>>> import numpy as np
>>> np.set_printoptions(precision=2, suppress=True, linewidth=200, floatmode="fixed")
>>> X = np.loadtxt("test10.csv", delimiter=",")
>>> X
array([[-0.07, -0.54, -0.04, 14.57,  0.04, -6.30,  0.96,  0.43],
       [ 0.07, -0.13, -0.08,  0.84,  0.06, -3.07,  0.56, -0.38],
       [-0.11, -0.38, -0.02, -1.31, -0.10, -0.24,  0.60,  0.76],
       [ 0.12,  0.17,  0.03, -2.51, -0.01, -1.11,  1.41, -0.78],
       [ 0.09, -0.15, -0.04,  8.36,  0.04,  3.14, -1.18,  0.43],
       [ 0.30, -0.32,  0.01,  0.38,  0.02,  3.81,  0.18, -0.22],
       [ 0.20,  0.35,  0.05,  0.90, -0.14,  1.72,  0.60,  0.57],
       [ 0.26, -0.28,  0.01,  2.09,  0.08, -4.84, -1.13,  0.65],
       [ 0.28,  0.02, -0.01, -8.03, -0.01, -3.89, -0.14, -0.33],
       [ 0.21,  0.48,  0.02, -0.51,  0.09, -1.56,  2.25, -0.06],
       [-0.06,  0.27, -0.04,  4.66,  0.09,  0.06,  0.59,  0.40],
       [ 0.07,  0.23, -0.03, -1.97,  0.06, -0.56, -0.89,  0.02],
       [ 0.00, -0.18,  0.02, -3.00, -0.10, -0.39,  1.74,  0.35],
       [-0.33, -0.07,  0.08, -4.78, -0.09, -0.72,  0.24, -0.98],
       [ 0.09,  0.26,  0.01, -3.27,  0.08,  3.44,  0.26, -0.51],
       [ 0.10, -0.30,  0.01,  1.67, -0.05,  0.67,  0.47,  0.51],
       [ 0.06, -0.32, -0.07, -1.25,  0.02, -1.43, -0.28,  0.07],
       [ 0.03, -0.33,  0.02,  3.21,  0.05, -3.58, -1.45,  0.77],
       [-0.05, -0.42,  0.01, -1.86, -0.02,  4.50, -0.22,  0.77],
       [-0.17,  0.18,  0.04,  2.75,  0.06, -2.01,  1.77, -0.35],
       [-0.04, -0.10,  0.00, -0.03, -0.03, -4.22, -1.30,  0.43],
       [ 0.02,  0.02,  0.07,  5.23, -0.02,  2.32, -1.37, -0.31],
       [ 0.05,  0.02,  0.06,  7.08,  0.02,  0.08, -0.82,  0.28],
       [ 0.08,  0.63, -0.03,  2.60,  0.02, -0.25,  1.85, -0.04]])
>>> Ac = (X - X.mean(axis=0)) / X.std(axis=0)
>>> Ac.std(axis=0)
array([1.00, 1.00, 1.00, 1.00, 1.00, 1.00, 1.00, 1.00])
>>> beta = np.linalg.lstsq(np.delete(Ac, 1, axis=1), Ac[:, 1])[0]
>>> round(1 - np.var(Ac[:, 1] - np.delete(Ac, 1, axis=1) @ beta), 2)
np.float64(0.38)
>>> np.abs(beta).argmax()
np.int64(5)
>>> Ac = X - X.mean(axis=0)
>>> vecs = np.linalg.svd(Ac)[2][:6]
>>> B = Ac - Ac @ vecs.T @ vecs
>>> np.linalg.norm(B, axis=1).round(6).argmax()
np.int64(6)
>>> (Ac @ vecs.T).std(axis=0)
array([4.64, 2.75, 1.09, 0.45, 0.25, 0.14])
>>> round(np.linalg.norm(B) / np.linalg.norm(Ac), 2)
np.float64(0.01)
>>> np.diag(vecs.T @ vecs)
array([0.98, 1.00, 0.01, 1.00, 0.02, 1.00, 1.00, 1.00])
>>> np.round(B.std(axis=0), 2) + 0
array([0.01, 0.00, 0.04, 0.00, 0.05, 0.00, 0.00, 0.00])
>>> Z = X[[21, 22]].astype(float)
>>> for _ in range(5):
...     z = np.linalg.norm(X[:, None] - Z, axis=-1).argmin(axis=1)
...     Z = np.array([X[z == j].mean(axis=0) for j in range(2)])
... 
>>> z
array([1, 0, 0, 0, 1, 0, 0, 1, 0, 0, 1, 0, 0, 0, 0, 0, 0, 1, 0, 1, 0, 1, 1, 1])
>>> np.abs(Z[1] - Z[0]).argmax()
np.int64(3)
>>> Z.round(2) + 0
array([[ 0.06, -0.05,  0.00, -1.65, -0.01, -0.20,  0.37,  0.01],
       [ 0.03, -0.02,  0.01,  5.62,  0.04, -1.26, -0.09,  0.25]])
>>> np.round(Z[1] - Z[0], 2) + 0
array([-0.04,  0.03,  0.00,  7.27,  0.06, -1.06, -0.45,  0.24])
>>> proj = X @ np.linalg.solve(X.T @ X, X.T)
>>> np.round(np.linalg.eigvalsh(proj), 2) + 0
array([0.00, 0.00, 0.00, 0.00, 0.00, 0.00, 0.00, 0.00, 0.00, 0.00, 0.00, 0.00, 0.00, 0.00, 0.00, 0.00, 1.00, 1.00, 1.00, 1.00, 1.00, 1.00, 1.00, 1.00])
>>> np.trace(proj)
np.float64(8.0)
>>> x0 = np.array([-5, -8, -8, -8, 1, 9, 3, -7])
>>> rhs = X @ x0
>>> try:
...     np.linalg.solve(X, rhs)
... except np.linalg.LinAlgError as e:
...     print(repr(e))
... 
LinAlgError('Last 2 dimensions of the array must be square')
>>> np.linalg.lstsq(X, rhs)[0]
array([-5.00, -8.00, -8.00, -8.00,  1.00,  9.00,  3.00, -7.00])
>>> np.round(np.linalg.pinv(X) @ X, 2) + 0
array([[1.00, 0.00, 0.00, 0.00, 0.00, 0.00, 0.00, 0.00],
       [0.00, 1.00, 0.00, 0.00, 0.00, 0.00, 0.00, 0.00],
       [0.00, 0.00, 1.00, 0.00, 0.00, 0.00, 0.00, 0.00],
       [0.00, 0.00, 0.00, 1.00, 0.00, 0.00, 0.00, 0.00],
       [0.00, 0.00, 0.00, 0.00, 1.00, 0.00, 0.00, 0.00],
       [0.00, 0.00, 0.00, 0.00, 0.00, 1.00, 0.00, 0.00],
       [0.00, 0.00, 0.00, 0.00, 0.00, 0.00, 1.00, 0.00],
       [0.00, 0.00, 0.00, 0.00, 0.00, 0.00, 0.00, 1.00]])
>>> np.linalg.solve(X.T @ X, X.T @ rhs)
array([-5.00, -8.00, -8.00, -8.00,  1.00,  9.00,  3.00, -7.00])
>>> rng = np.random.default_rng(277458)
>>> rhs = rhs + 0.3 * rng.normal(size=24)
>>> rhs
array([-168.88,  -28.46,    8.70,   17.67,  -44.36,   34.50,    1.41,  -67.12,   29.90,   -7.53,  -39.47,    5.80,   24.28,   40.47,   59.39,   -7.40,   -0.95,  -65.02,   52.86,  -33.59,  -44.07,
        -23.73,  -60.89,  -22.02])
>>> beta, *_ = np.linalg.lstsq(X, rhs)
>>> round(np.linalg.norm(rhs - X @ beta), 2)
np.float64(1.15)
>>> beta
array([-4.22, -8.18, -8.01, -8.02,  2.32,  9.02,  3.02, -6.97])
>>> [round(float(np.linalg.norm(np.linalg.solve(X.T @ X + lam * np.eye(8), X.T @ rhs))), 2) for lam in (0, 1, 10, 100)]
[18.91, 14.3, 12.06, 9.42]
>>> F = np.loadtxt("sample18.csv", delimiter=",")
>>> F
array([[ 15.91,  -4.98,   7.79,   2.39,  -1.50,  -7.08,  -1.78],
       [ 15.78,  -5.38,   7.56,   2.94,  -1.89,  -6.96,  -2.09],
       [ 14.70,   1.02,   9.24,  -4.94,   3.72,  -7.31,   2.44],
       [-11.93,   9.12,  -3.88,  -8.65,   6.02,   4.57,   5.25],
       [ -4.50,  10.39,   1.07, -12.11,   8.59,   0.78,   7.04],
       [ -0.83,  10.01,   3.14, -12.53,   8.94,  -0.96,   7.18],
       [-14.67,  -1.07,  -9.24,   5.00,  -3.76,   7.30,  -2.47],
       [  8.08,   6.85,   7.36, -10.72,   7.76,  -4.87,   5.91],
       [ 11.55,  -9.28,   3.59,   8.95,  -6.25,  -4.36,  -5.42],
       [ -1.10,  10.05,   2.99, -12.52,   8.93,  -0.83,   7.18],
       [ -7.43,  -7.20,  -7.10,  11.00,  -7.96,   4.60,  -6.09],
       [ 15.73,  -1.06,   9.11,  -2.56,   2.03,  -7.53,   1.05],
       [ 15.72,  -1.02,   9.11,  -2.60,   2.06,  -7.53,   1.08],
       [ -7.96,  -6.91,  -7.32,  10.77,  -7.80,   4.82,  -5.95],
       [ 14.71,   1.01,   9.24,  -4.93,   3.71,  -7.31,   2.43],
       [ 14.41,   1.45,   9.22,  -5.42,   4.06,  -7.22,   2.72],
       [ -0.82,  10.00,   3.14, -12.53,   8.94,  -0.96,   7.18],
       [ 16.14,  -3.59,   8.43,   0.56,  -0.19,  -7.38,  -0.74],
       [ 16.02,  -4.55,   8.01,   1.82,  -1.09,  -7.19,  -1.46],
       [-16.14,   2.99,  -8.65,   0.20,  -0.35,   7.46,   0.30],
       [-16.14,   3.71,  -8.39,  -0.72,   0.30,   7.36,   0.83],
       [ -3.29,  -8.95,  -5.24,  12.21,  -8.77,   2.83,  -6.89]])
>>> Ac = F - F.mean(axis=0)
>>> vecs = np.linalg.svd(Ac)[2][:2]
>>> B = Ac - Ac @ vecs.T @ vecs
>>> (Ac @ vecs.T).std(axis=0)
array([14.92, 12.38])
>>> np.unique(F.round(6), axis=0).shape
(22, 7)
>>> np.abs(np.diag(np.linalg.qr(F)[1])) > 1e-9
array([ True,  True, False, False, False, False, False])
>>> round(float(np.trace(np.linalg.pinv(F) @ F)), 2)
2.0
>>> np.linalg.lstsq(F[:-1].T, F[-1])[2]
np.int32(2)
>>> mat = np.load("m.npy")
>>> mat
array([[1, 1, 1, 0],
       [5, 3, 1, 0],
       [3, 2, 1, 0],
       [0, 5, 7, 0],
       [0, 6, 7, 0],
       [0, 0, 1, 0],
       [1, 1, 1, 0],
       [0, 0, 1, 0],
       [5, 3, 1, 0],
       [1, 5, 5, 0],
       [5, 3, 1, 0],
       [0, 4, 5, 0],
       [0, 3, 5, 0],
       [1, 5, 5, 0],
       [0, 3, 7, 0],
       [0, 1, 3, 0],
       [3, 4, 3, 0],
       [0, 2, 5, 0],
       [0, 0, 1, 0],
       [0, 1, 3, 0],
       [0, 5, 7, 0],
       [0, 3, 5, 0],
       [0, 0, 1, 0],
       [0, 5, 7, 0],
       [0, 5, 7, 0],
       [0, 4, 7, 0],
       [0, 5, 7, 0],
       [0, 3, 5, 0],
       [0, 0, 1, 0],
       [5, 3, 1, 0],
       [1, 1, 1, 0],
       [5, 3, 1, 0],
       [0, 4, 7, 0]])
>>> B = np.array([[-1, -1], [2, 1], [-2, 1], [2, -1]])
>>> np.vstack([mat, B.T]).shape
(35, 4)
>>> np.einsum("ij->j", mat)
array([ 36,  93, 121,   0])
>>> np.linalg.matrix_rank(np.vstack([mat, B.T]))
np.int64(4)
>>> np.einsum("ik,kj->ji", mat, B)
array([[-1, -1, -1, -4, -2, -2, -1, -2, -1, -1, -1, -2, -4, -1, -8, -4, -1, -6, -2, -4, -4, -4, -2, -4, -4, -6, -4, -4, -2, -1, -1, -1, -6],
       [ 1, -1,  0, 12, 13,  1,  1,  1, -1,  9, -1,  9,  8,  9, 10,  4,  4,  7,  1,  4, 12,  8,  1, 12, 12, 11, 12,  8,  1, -1,  1, -1, 11]])
>>> B.T @ mat.T
array([[-1, -1, -1, -4, -2, -2, -1, -2, -1, -1, -1, -2, -4, -1, -8, -4, -1, -6, -2, -4, -4, -4, -2, -4, -4, -6, -4, -4, -2, -1, -1, -1, -6],
       [ 1, -1,  0, 12, 13,  1,  1,  1, -1,  9, -1,  9,  8,  9, 10,  4,  4,  7,  1,  4, 12,  8,  1, 12, 12, 11, 12,  8,  1, -1,  1, -1, 11]])
>>> np.einsum("ij,ij->i", mat, mat)
array([ 3, 35, 14, 74, 85,  1,  3,  1, 35, 51, 35, 41, 34, 51, 58, 10, 34, 29,  1, 10, 74, 34,  1, 74, 74, 65, 74, 34,  1, 35,  3, 35, 65])
>>> np.linalg.matrix_rank(mat @ B)
np.int64(2)
